$ python3 -q
>>> import numpy as np
>>> np.set_printoptions(precision=3, suppress=True, linewidth=140, legacy="1.25")
>>> def rd(a):
...     return np.round(a, 3) + 0
... 
>>> X = np.load("data.npy")
>>> X
array([[-1.5  ,  0.4  , -0.1  ,  2.2  , -0.1  , -1.   ,  1.3  ],
       [ 0.89 , -1.096, -0.069,  0.189, -0.824, -0.738,  2.136],
       [ 0.8  , -1.   ,  0.   ,  0.2  , -0.8  , -0.7  ,  2.1  ]])
>>> x = np.array([-2, 3, -1, 0, 1, 0, 2])
>>> h1 = np.maximum(X @ x, 0)
>>> np.flatnonzero(h1 > 1e-9)
array([0])
>>> X.T @ h1
array([-10.2 ,   2.72,  -0.68,  14.96,  -0.68,  -6.8 ,   8.84])
>>> np.argsort(-np.linalg.norm(X, axis=0).round(6), kind="stable")[:3]
array([6, 3, 0])
>>> u, r1 = X[0], X[1]
>>> rd(u @ r1)
2.246
>>> p = (u @ r1) / (u @ u) * u
>>> rd((r1 - p) @ u)
0.0
>>> def softmax(z):
...     e = np.exp(z - z.max(axis=-1, keepdims=True))
...     return e / e.sum(axis=-1, keepdims=True)
... 
>>> rd(softmax(X).sum(axis=1))
array([1., 1., 1.])
>>> rd(softmax(X[1] + 5))
array([0.17 , 0.023, 0.065, 0.085, 0.031, 0.033, 0.592])
>>> S = X @ X.T / np.sqrt(7)
>>> softmax(S).round(6).argmax(axis=1)
array([0, 1, 1])
>>> W0 = np.loadtxt("block17.csv", delimiter=",")
>>> W0
array([[1.1, 0. , 2. , 0. , 2. , 2. , 3. , 0. , 3. ],
       [1. , 3.1, 0. , 3. , 2. , 0. , 1. , 3. , 0. ],
       [0. , 1. , 1.1, 2. , 3. , 1. , 2. , 3. , 0. ],
       [3. , 0. , 1. , 1.1, 2. , 0. , 1. , 0. , 0. ],
       [0. , 3. , 2. , 0. , 0.1, 2. , 1. , 3. , 2. ],
       [2. , 0. , 0. , 0. , 0. , 0.1, 2. , 1. , 0. ],
       [2. , 2. , 0. , 2. , 2. , 0. , 0.1, 1. , 2. ],
       [3. , 3. , 2. , 0. , 1. , 2. , 2. , 3.1, 3. ],
       [1. , 0. , 2. , 0. , 2. , 2. , 3. , 0. , 3.1]])
>>> Y = W0 / np.sqrt((W0 ** 2).mean(axis=1, keepdims=True))
>>> rd(np.linalg.norm(Y, axis=1))
array([3., 3., 3., 3., 3., 3., 3., 3., 3.])
>>> print(np.linalg.matrix_rank(Y) == np.linalg.matrix_rank(W0))
True
>>> np.linalg.matrix_rank(W0 - W0.mean(axis=1, keepdims=True))
8
>>> rd(np.abs(np.linalg.eigvals(W0)).max())
12.56
>>> np.trace(W0)
12.9
>>> print(rd(np.sort(np.abs(np.linalg.eigvals(W0)))))
[ 0.1    0.675  0.675  1.62   1.62   2.012  2.012  2.158 12.56 ]
>>> print((W0 - W0.T) / 2)
[[ 0.  -0.5  1.  -1.5  1.   0.   0.5 -1.5  1. ]
 [ 0.5  0.  -0.5  1.5 -0.5  0.  -0.5  0.   0. ]
 [-1.   0.5  0.   0.5  0.5  0.5  1.   0.5 -1. ]
 [ 1.5 -1.5 -0.5  0.   1.   0.  -0.5  0.   0. ]
 [-1.   0.5 -0.5 -1.   0.   1.  -0.5  1.   0. ]
 [ 0.   0.  -0.5  0.  -1.   0.   1.  -0.5 -1. ]
 [-0.5  0.5 -1.   0.5  0.5 -1.   0.  -0.5 -0.5]
 [ 1.5  0.  -0.5  0.  -1.   0.5  0.5  0.   1.5]
 [-1.   0.   1.   0.   0.   1.   0.5 -1.5  0. ]]
>>> np.allclose(W0, W0.T)
False
>>> Y = W0 / np.linalg.norm(W0, axis=1, keepdims=True)
>>> G = Y @ Y.T
>>> (G - 2 * np.eye(9)).round(6).argmax(axis=1)
array([8, 2, 1, 6, 7, 3, 1, 4, 0])
>>> print(rd(G[0]))
[1.    0.25  0.537 0.547 0.553 0.501 0.488 0.719 1.   ]
>>> rd(np.degrees(np.arccos(np.clip(G[0, 7], -1, 1))))
44.011
>>> rd(np.linalg.norm(Y, axis=1))
array([1., 1., 1., 1., 1., 1., 1., 1., 1.])
